>>> import numpy as np
>>> import numpy.linalg as la
>>> np.set_printoptions(precision=2, suppress=True, linewidth=200)
>>> def rd(a):
...     return np.round(a, 2) + 0
... 
>>> data = np.loadtxt("block10.csv", delimiter=",")
>>> data
array([[ 0.4 , -0.4 ,  0.  , -1.56, -1.  ,  0.8 ],
       [-1.  ,  0.6 ,  0.9 , -2.51, -2.  ,  1.1 ],
       [-0.7 ,  0.9 , -0.5 ,  0.34, -1.2 , -0.1 ],
       [-0.1 ,  1.9 ,  1.5 ,  2.78,  0.  , -1.5 ],
       [ 1.  , -0.2 ,  0.4 ,  1.59, -1.3 , -0.8 ],
       [ 0.5 , -1.4 , -0.7 , -2.97, -1.1 ,  1.4 ],
       [-1.  , -0.5 , -1.2 ,  0.06,  0.8 , -0.2 ],
       [-1.1 ,  1.1 ,  1.  ,  0.62,  0.1 , -0.3 ],
       [-0.5 ,  0.9 , -0.6 , -1.68, -0.4 ,  0.7 ],
       [-0.6 ,  0.3 ,  0.  , -2.14,  2.3 ,  0.9 ],
       [-0.2 , -1.4 , -1.9 , -0.05, -0.1 ,  0.  ],
       [ 0.3 , -0.7 , -0.6 , -2.76,  0.7 ,  1.2 ],
       [-0.3 ,  0.5 ,  1.2 , -0.23,  0.2 ,  0.3 ],
       [-0.8 ,  1.1 , -1.3 ,  0.74,  0.4 , -0.5 ],
       [ 1.2 , -2.  , -0.1 ,  1.99, -0.1 , -1.  ],
       [-0.8 , -0.2 , -1.1 , -5.13,  0.8 ,  2.4 ],
       [ 0.5 , -0.3 ,  0.4 ,  2.31,  0.2 , -1.  ],
       [ 0.1 , -0.2 , -1.1 , -3.7 ,  0.2 ,  1.8 ],
       [-0.3 ,  1.1 ,  1.4 , -3.  ,  1.7 ,  1.6 ],
       [ 0.7 , -0.2 ,  0.9 ,  0.66,  0.2 , -0.3 ],
       [-2.1 , -1.1 ,  0.1 , -0.23, -1.1 ,  0.2 ],
       [ 0.9 ,  0.4 , -1.  , -1.83, -0.6 ,  1.  ]])
>>> f = np.array([3, 0, 1])
>>> rd(np.cross(data[6, :3], data[16, :3]))
array([-0.56, -0.2 ,  0.55])
>>> rd(np.correlate(data[6], data[16], "full"))
array([ 1.  ,  0.3 , -1.21, -1.86, -3.46, -0.33,  1.94, -0.76, -0.29,  0.46, -0.1 ])
>>> B = np.c_[data[:, :5] @ np.array([[2, 0, 1, 3, 0],
...     [0, 0, 1, 2, 1],
...     [2, 2, 2, 3, 0],
...     [1, 0, 0, 1, 2],
...     [3, 3, 0, 2, 0]]), np.array([-4, 8, -9, 9, 5, 9, 5, -6, -9, 4, 2, -7, -9, 1, -7, 1, 5, -8, -4, 4, 9, 1])]
>>> rd(B)
array([[ -3.76,  -3.  ,   0.  ,  -3.16,  -3.52,  -4.  ],
       [ -8.71,  -4.2 ,   1.4 ,  -5.61,  -4.42,   8.  ],
       [ -5.66,  -4.6 ,  -0.8 ,  -3.86,   1.58,  -9.  ],
       [  5.58,   3.  ,   4.8 ,  10.78,   7.46,   9.  ],
       [  0.49,  -3.1 ,   1.6 ,   2.79,   2.98,   5.  ],
       [ -6.67,  -4.7 ,  -2.3 ,  -8.57,  -7.34,   9.  ],
       [ -1.94,   0.  ,  -3.9 ,  -5.94,  -0.38,   5.  ],
       [  0.72,   2.3 ,   2.  ,   2.72,   2.34,  -6.  ],
       [ -5.08,  -2.4 ,  -0.8 ,  -3.98,  -2.46,  -9.  ],
       [  3.56,   6.9 ,  -0.3 ,   1.26,  -3.98,   4.  ],
       [ -4.55,  -4.1 ,  -5.4 ,  -9.35,  -1.5 ,   2.  ],
       [ -1.26,   0.9 ,  -1.6 ,  -3.66,  -6.22,  -7.  ],
       [  2.17,   3.  ,   2.6 ,   3.87,   0.04,  -9.  ],
       [ -2.26,  -1.4 ,  -2.3 ,  -2.56,   2.58,   1.  ],
       [  3.89,  -0.5 ,  -1.  ,   1.09,   1.98,  -7.  ],
       [ -6.53,   0.2 ,  -3.2 ,  -9.63, -10.46,   1.  ],
       [  4.71,   1.4 ,   1.  ,   4.81,   4.32,   5.  ],
       [ -5.1 ,  -1.6 ,  -2.3 ,  -6.7 ,  -7.6 ,  -8.  ],
       [  4.3 ,   7.9 ,   3.6 ,   5.9 ,  -4.9 ,  -4.  ],
       [  4.46,   2.4 ,   2.3 ,   5.46,   1.12,   4.  ],
       [ -7.53,  -3.1 ,  -3.  , -10.63,  -1.56,   9.  ],
       [ -3.83,  -3.8 ,  -0.7 ,  -2.53,  -3.26,   1.  ]])
>>> la.matrix_rank(np.c_[data, B])
np.int64(7)
>>> rd(la.lstsq(data, B[:, 0])[0])
array([2., 0., 2., 1., 3., 0.])
>>> rd(la.norm(B - data @ la.lstsq(data, B)[0], axis=0))
array([ 0.  ,  0.  ,  0.  ,  0.  ,  0.  , 26.42])
>>> cen = data - data.mean(axis=0)
>>> U, sig, VT = la.svd(cen, full_matrices=False)
>>> rd(np.abs(VT[-1]))
array([0.01, 0.02, 0.04, 0.44, 0.01, 0.9 ])
>>> rd(sig ** 2 / (sig ** 2).sum())
array([0.62, 0.15, 0.1 , 0.08, 0.04, 0.  ])
>>> la.matrix_rank(cen)
np.int64(6)
>>> hat = data @ la.solve(data.T @ data, data.T)
>>> rd(hat @ data[:, 4])
array([-1. , -2. , -1.2,  0. , -1.3, -1.1,  0.8,  0.1, -0.4,  2.3, -0.1,  0.7,  0.2,  0.4, -0.1,  0.8,  0.2,  0.2,  1.7,  0.2, -1.1, -0.6])
>>> rd(np.trace(hat))
np.float64(6.0)
>>> X = np.loadtxt("x.csv", delimiter=",")
>>> X
array([[3., 0., 0., 0., 0., 0., 0., 0., 0., 0., 0.],
       [0., 1., 0., 0., 0., 0., 0., 0., 0., 0., 0.],
       [0., 0., 0., 0., 0., 0., 0., 0., 0., 0., 0.],
       [0., 0., 0., 0., 0., 0., 0., 0., 0., 0., 0.],
       [0., 0., 0., 0., 3., 0., 0., 0., 0., 0., 0.],
       [0., 0., 0., 0., 0., 1., 0., 0., 0., 0., 0.],
       [0., 0., 0., 0., 0., 0., 1., 0., 0., 0., 0.],
       [0., 0., 0., 0., 0., 0., 0., 0., 0., 0., 0.],
       [0., 0., 0., 0., 0., 0., 0., 0., 2., 0., 0.],
       [0., 0., 0., 0., 0., 0., 0., 0., 0., 0., 0.],
       [0., 0., 0., 0., 0., 0., 0., 0., 0., 0., 3.]])
>>> vals, evecs = la.eigh(X)
>>> x = np.array([9, 3, 5, 4, 4, 3, 1, 4, 4, 3, 5])
>>> evecs * np.abs(vals) @ evecs.T
array([[3., 0., 0., 0., 0., 0., 0., 0., 0., 0., 0.],
       [0., 1., 0., 0., 0., 0., 0., 0., 0., 0., 0.],
       [0., 0., 0., 0., 0., 0., 0., 0., 0., 0., 0.],
       [0., 0., 0., 0., 0., 0., 0., 0., 0., 0., 0.],
       [0., 0., 0., 0., 3., 0., 0., 0., 0., 0., 0.],
       [0., 0., 0., 0., 0., 1., 0., 0., 0., 0., 0.],
       [0., 0., 0., 0., 0., 0., 1., 0., 0., 0., 0.],
       [0., 0., 0., 0., 0., 0., 0., 0., 0., 0., 0.],
       [0., 0., 0., 0., 0., 0., 0., 0., 2., 0., 0.],
       [0., 0., 0., 0., 0., 0., 0., 0., 0., 0., 0.],
       [0., 0., 0., 0., 0., 0., 0., 0., 0., 0., 3.]])
>>> x @ X @ x
np.float64(417.0)
>>> rd(np.sort(np.abs(la.eigvals(X))))
array([0., 0., 0., 0., 1., 1., 1., 2., 3., 3., 3.])
>>> np.allclose(X @ X.T, X.T @ X)
True
>>> rd(la.matrix_power(X, 2))
array([[9., 0., 0., 0., 0., 0., 0., 0., 0., 0., 0.],
       [0., 1., 0., 0., 0., 0., 0., 0., 0., 0., 0.],
       [0., 0., 0., 0., 0., 0., 0., 0., 0., 0., 0.],
       [0., 0., 0., 0., 0., 0., 0., 0., 0., 0., 0.],
       [0., 0., 0., 0., 9., 0., 0., 0., 0., 0., 0.],
       [0., 0., 0., 0., 0., 1., 0., 0., 0., 0., 0.],
       [0., 0., 0., 0., 0., 0., 1., 0., 0., 0., 0.],
       [0., 0., 0., 0., 0., 0., 0., 0., 0., 0., 0.],
       [0., 0., 0., 0., 0., 0., 0., 0., 4., 0., 0.],
       [0., 0., 0., 0., 0., 0., 0., 0., 0., 0., 0.],
       [0., 0., 0., 0., 0., 0., 0., 0., 0., 0., 9.]])
>>> rd(la.det(X))
np.float64(0.0)
>>> X @ X
array([[9., 0., 0., 0., 0., 0., 0., 0., 0., 0., 0.],
       [0., 1., 0., 0., 0., 0., 0., 0., 0., 0., 0.],
       [0., 0., 0., 0., 0., 0., 0., 0., 0., 0., 0.],
       [0., 0., 0., 0., 0., 0., 0., 0., 0., 0., 0.],
       [0., 0., 0., 0., 9., 0., 0., 0., 0., 0., 0.],
       [0., 0., 0., 0., 0., 1., 0., 0., 0., 0., 0.],
       [0., 0., 0., 0., 0., 0., 1., 0., 0., 0., 0.],
       [0., 0., 0., 0., 0., 0., 0., 0., 0., 0., 0.],
       [0., 0., 0., 0., 0., 0., 0., 0., 4., 0., 0.],
       [0., 0., 0., 0., 0., 0., 0., 0., 0., 0., 0.],
       [0., 0., 0., 0., 0., 0., 0., 0., 0., 0., 9.]])
>>> np.trace(X)
np.float64(14.0)
>>> np.allclose(X, X.T)
True
>>> rd(np.sort(la.eigvals(X).real))
array([0., 0., 0., 0., 1., 1., 1., 2., 3., 3., 3.])
>>> np.flatnonzero(la.matrix_power((X != 0) + (X.T != 0) + np.eye(11), 11)[1])
array([1])
>>> F = np.load("sample12.npy")
>>> F
array([[ 3,  2,  3,  2,  3,  2],
       [ 2,  2,  2,  2,  2,  2],
       [-1,  0, -1,  0, -1,  0],
       [ 3,  2,  3,  2,  3,  2],
       [ 2,  2,  2,  2,  2,  2],
       [-1,  0, -1,  0, -1,  0]])
>>> U, sig, VT = la.svd(F)
>>> rd(sig)
array([11.34,  1.83,  0.  ,  0.  ,  0.  ,  0.  ])
>>> B = U[:, :2] @ np.diag(sig[:2]) @ VT[:2]
>>> rd(B)
array([[ 3.,  2.,  3.,  2.,  3.,  2.],
       [ 2.,  2.,  2.,  2.,  2.,  2.],
       [-1.,  0., -1.,  0., -1.,  0.],
       [ 3.,  2.,  3.,  2.,  3.,  2.],
       [ 2.,  2.,  2.,  2.,  2.,  2.],
       [-1.,  0., -1.,  0., -1.,  0.]])
>>> rd(la.norm(F - B) / la.norm(F))
np.float64(0.0)
>>> x = np.array([-2, -2, -1, 2, 2, 0])
>>> h1 = np.maximum(F @ x, 0)
>>> h1
array([0, 0, 1, 0, 0, 1])
>>> np.maximum(F @ x, 0) - np.maximum(-F @ x, 0)
array([-3, -2,  1, -3, -2,  1])
>>> U, sig, VT = la.svd(X)
>>> sig
array([3., 3., 3., 2., 1., 1., 1., 0., 0., 0., 0.])
>>> B = U[:, :7] @ np.diag(sig[:7]) @ VT[:7]
>>> rd(la.norm(X - B) / la.norm(X))
np.float64(0.0)
>>> B
array([[3., 0., 0., 0., 0., 0., 0., 0., 0., 0., 0.],
       [0., 1., 0., 0., 0., 0., 0., 0., 0., 0., 0.],
       [0., 0., 0., 0., 0., 0., 0., 0., 0., 0., 0.],
       [0., 0., 0., 0., 0., 0., 0., 0., 0., 0., 0.],
       [0., 0., 0., 0., 3., 0., 0., 0., 0., 0., 0.],
       [0., 0., 0., 0., 0., 1., 0., 0., 0., 0., 0.],
       [0., 0., 0., 0., 0., 0., 1., 0., 0., 0., 0.],
       [0., 0., 0., 0., 0., 0., 0., 0., 0., 0., 0.],
       [0., 0., 0., 0., 0., 0., 0., 0., 2., 0., 0.],
       [0., 0., 0., 0., 0., 0., 0., 0., 0., 0., 0.],
       [0., 0., 0., 0., 0., 0., 0., 0., 0., 0., 3.]])
>>> la.matrix_rank(B)
np.int64(7)
